$ python3 -q
>>> import numpy as np
>>> np.set_printoptions(suppress=True, linewidth=120)
>>> rnd = lambda a: np.round(a, 1) + 0
>>> feats = np.loadtxt("w.csv", delimiter=",")
>>> feats
array([[0., 1., 1.],
       [1., 0., 1.],
       [1., 1., 0.]])
>>> rnd(np.linalg.det(feats[::-1]))
np.float64(-2.0)
>>> np.einsum("ij,ji->", feats, feats)
np.float64(6.0)
>>> np.kron(np.eye(2, dtype=int), feats)
array([[0., 1., 1., 0., 0., 0.],
       [1., 0., 1., 0., 0., 0.],
       [1., 1., 0., 0., 0., 0.],
       [0., 0., 0., 0., 1., 1.],
       [0., 0., 0., 1., 0., 1.],
       [0., 0., 0., 1., 1., 0.]])
>>> np.einsum("ii->", feats)
np.float64(0.0)
>>> rnd(np.linalg.det(feats.T))
np.float64(2.0)
>>> other = np.linalg.inv(feats)
>>> rnd(np.linalg.det(feats) * other)
array([[-1.,  1.,  1.],
       [ 1., -1.,  1.],
       [ 1.,  1., -1.]])
>>> rnd(np.linalg.det(feats) * np.linalg.det(other))
np.float64(1.0)
>>> X = np.loadtxt("mat.csv", delimiter=",")
>>> X
array([[-2.,  1.,  1.,  0.],
       [-2., -1., -1.,  5.],
       [-1., -2.,  2., -1.],
       [ 0.,  0.,  0.,  0.]])
>>> # looks like rank 3
>>> np.einsum("ij,ji->", X, X)
np.float64(7.0)
>>> rnd(np.poly(X))
array([  1.,   1.,  -3., -16.,   0.])
>>> np.kron(np.eye(2, dtype=int), X)
array([[-2.,  1.,  1.,  0., -0.,  0.,  0.,  0.],
       [-2., -1., -1.,  5., -0., -0., -0.,  0.],
       [-1., -2.,  2., -1., -0., -0.,  0., -0.],
       [ 0.,  0.,  0.,  0.,  0.,  0.,  0.,  0.],
       [-0.,  0.,  0.,  0., -2.,  1.,  1.,  0.],
       [-0., -0., -0.,  0., -2., -1., -1.,  5.],
       [-0., -0.,  0., -0., -1., -2.,  2., -1.],
       [ 0.,  0.,  0.,  0.,  0.,  0.,  0.,  0.]])
>>> rnd(np.linalg.det(X.T))
np.float64(0.0)
>>> r = np.linalg.matrix_rank(X)
>>> r
np.int64(3)
>>> ns = np.linalg.svd(X)[2][r:].T
>>> [int(np.linalg.matrix_rank(X[:, :j + 1])) for j in range(4)]
[1, 2, 3, 3]
>>> [int(np.linalg.matrix_rank(X[:i])) for i in range(1, len(X) + 1)]
[1, 2, 3, 3]
>>> np.allclose(X @ ns, 0)
True
>>> rnd(ns @ ns.T)
array([[0.2, 0.1, 0.4, 0.2],
       [0.1, 0.1, 0.2, 0.1],
       [0.4, 0.2, 0.5, 0.3],
       [0.2, 0.1, 0.3, 0.2]])
>>> theta = np.radians(75)
>>> r_ = np.eye(4)
>>> r_[3, 3] = r_[1, 1] = np.cos(theta)
>>> r_[3, 1], r_[1, 3] = -np.sin(theta), np.sin(theta)
>>> rnd(r_)
array([[ 1. ,  0. ,  0. ,  0. ],
       [ 0. ,  0.3,  0. ,  1. ],
       [ 0. ,  0. ,  1. ,  0. ],
       [ 0. , -1. ,  0. ,  0.3]])
>>> other = X @ r_.T
>>> rnd(other)
array([[-2. ,  0.3,  1. , -1. ],
       [-2. ,  4.6, -1. ,  2.3],
       [-1. , -1.5,  2. ,  1.7],
       [ 0. ,  0. ,  0. ,  0. ]])
>>> rnd(np.linalg.det(r_)), rnd(np.trace(r_))
(np.float64(1.0), np.float64(2.5))
>>> try:
...     np.linalg.inv(X)
... except np.linalg.LinAlgError as e:
...     print("failed:", e)
... 
failed: Singular matrix
>>> np.allclose(X[:-1].T @ np.linalg.lstsq(X[:-1].T, X[-1])[0], X[-1])
True
>>> rnd(X @ np.linalg.pinv(X) @ X)
array([[-2.,  1.,  1.,  0.],
       [-2., -1., -1.,  5.],
       [-1., -2.,  2., -1.],
       [ 0.,  0.,  0.,  0.]])
>>> A = np.array([[2.0, 0.0], [0.0, 1.0]])
>>> rng = np.random.default_rng(93)
>>> lab = rng.permutation(2)
>>> other = A[:, lab] * rng.choice([-1, 1], 2)
>>> other
array([[0., 2.],
       [1., 0.]])
>>> left, _, Vt = np.linalg.svd(A.T @ other)
>>> left @ Vt
array([[0., 1.],
       [1., 0.]])
>>> rnd(np.linalg.lstsq(A, other)[0])
array([[0., 1.],
       [1., 0.]])
>>> evals, evecs = np.linalg.eigh(A)
>>> x = np.array([-5, -7])
>>> np.abs(A).sum(axis=1).max(), np.abs(evals).max()
(np.float64(2.0), np.float64(2.0))
>>> (np.sign(evecs[:, -1].round(6)) == np.sign(evecs[0, -1].round(6))).astype(int)
array([1, 0])
>>> x @ A @ x
np.float64(99.0)
>>> evecs * np.abs(evals) @ evecs.T
array([[2., 0.],
       [0., 1.]])
>>> np.allclose(A @ A.T, A.T @ A)
True
>>> np.allclose(A, A.T)
True
>>> rnd(np.linalg.matrix_power(A, 3))
array([[8., 0.],
       [0., 1.]])
>>> rnd(np.sort(np.abs(np.linalg.eigvals(A))))
array([1., 2.])
>>> proj = np.triu(np.array([[0, 1], [0, 1]]), 1) + np.eye(2)
>>> other = proj @ A @ np.linalg.inv(proj)
>>> np.linalg.matrix_rank(other)
np.int64(2)
>>> rnd(np.linalg.det(other))
np.float64(2.0)
>>> G = A.T @ A
>>> (A @ A.T).shape
(2, 2)
>>> rnd(np.linalg.svd(A, compute_uv=False) ** 2)
array([4., 1.])
>>> G
array([[4., 0.],
       [0., 1.]])
>>> np.linalg.matrix_rank(G)
np.int64(2)
>>> M = np.load("data.npy")
>>> M
array([[ 0,  0,  0],
       [ 0, -1,  0],
       [ 0, -1, -2]])
>>> np.linalg.matrix_rank(M - M[0, 0] * np.eye(3))
np.int64(2)
>>> [int(np.linalg.matrix_rank(np.linalg.matrix_power(M, p))) for p in range(1, 4)]
[2, 2, 2]
>>> M @ M
array([[0, 0, 0],
       [0, 1, 0],
       [0, 3, 4]])
>>> try:
...     np.linalg.inv(M)
... except np.linalg.LinAlgError as e:
...     print(e)
... 
Singular matrix
>>> rnd(np.sort(np.abs(np.linalg.eigvals(M))))
array([0., 1., 2.])
>>> rnd(np.linalg.det(M))
np.float64(0.0)
>>> np.trace(M)
np.int64(-3)
>>> rnd(np.abs(np.linalg.eigvals(M)).max())
np.float64(2.0)
>>> x = np.array([3, 0, 2])
>>> h1 = np.maximum(M @ x, 0)
>>> M.T @ h1
array([0, 0, 0])
>>> h1
array([0, 0, 0])
>>> M * (h1 > 1e-9)[:, None]
array([[0, 0, 0],
       [0, 0, 0],
       [0, 0, 0]])
>>> np.maximum(M @ x, 0) - np.maximum(-M @ x, 0)
array([ 0,  0, -4])
>>> r = np.linalg.matrix_rank(M)
>>> r
np.int64(2)
>>> ns = np.linalg.svd(M)[2][r:].T
>>> [int(np.linalg.matrix_rank(M[:, :j + 1])) for j in range(3)]
[0, 1, 2]
>>> [int(np.linalg.matrix_rank(np.delete(M, i, axis=0))) for i in range(3)]
[2, 1, 1]
>>> M @ ns
array([[0.],
       [0.],
       [0.]])
>>> ns[:, 0] / ns[np.abs(ns[:, 0]).round(6).argmax(), 0]
array([1., 0., 0.])
>>> ns @ ns.T
array([[1., 0., 0.],
       [0., 0., 0.],
       [0., 0., 0.]])
>>> np.allclose(M @ ns, 0)
True
>>> np.unique(M.round(6), axis=0).shape
(3, 3)
>>> np.linalg.lstsq(M[:-1].T, M[-1])[2]
np.int32(1)
>>> rnd(np.trace(np.linalg.pinv(M) @ M))
np.float64(2.0)
>>> np.abs(np.diag(np.linalg.qr(M)[1])) > 1e-9
array([False,  True,  True])
>>> rnd(M @ np.linalg.pinv(M) @ M)
array([[ 0.,  0.,  0.],
       [ 0., -1.,  0.],
       [ 0., -1., -2.]])
>>> F = np.array([[-1, 3, 0], [-1, 1, -1], [-1, 2, -1]])
>>> F
array([[-1,  3,  0],
       [-1,  1, -1],
       [-1,  2, -1]])
>>> def softmax(z):
...     e = np.exp(z - z.max(axis=-1, keepdims=True))
...     return e / e.sum(axis=-1, keepdims=True)
... 
>>> rnd(softmax(F[0] + 5))
array([0. , 0.9, 0. ])
>>> rnd(softmax(F).sum(axis=1))
array([1., 1., 1.])
>>> rnd(softmax(F[0]))
array([0. , 0.9, 0. ])
>>> scores = F @ F.T / np.sqrt(3)
>>> rnd(softmax(scores))
array([[0.8, 0. , 0.1],
       [0.4, 0.2, 0.4],
       [0.6, 0.1, 0.3]])
>>> rnd(softmax(scores + np.triu(np.full(scores.shape, -np.inf), 1)))
array([[1. , 0. , 0. ],
       [0.6, 0.4, 0. ],
       [0.6, 0.1, 0.3]])
>>> rnd(softmax(scores)[0] @ F)
array([-1. ,  2.8, -0.2])
>>> softmax(scores).round(6).argmax(axis=1)
array([0, 0, 0])
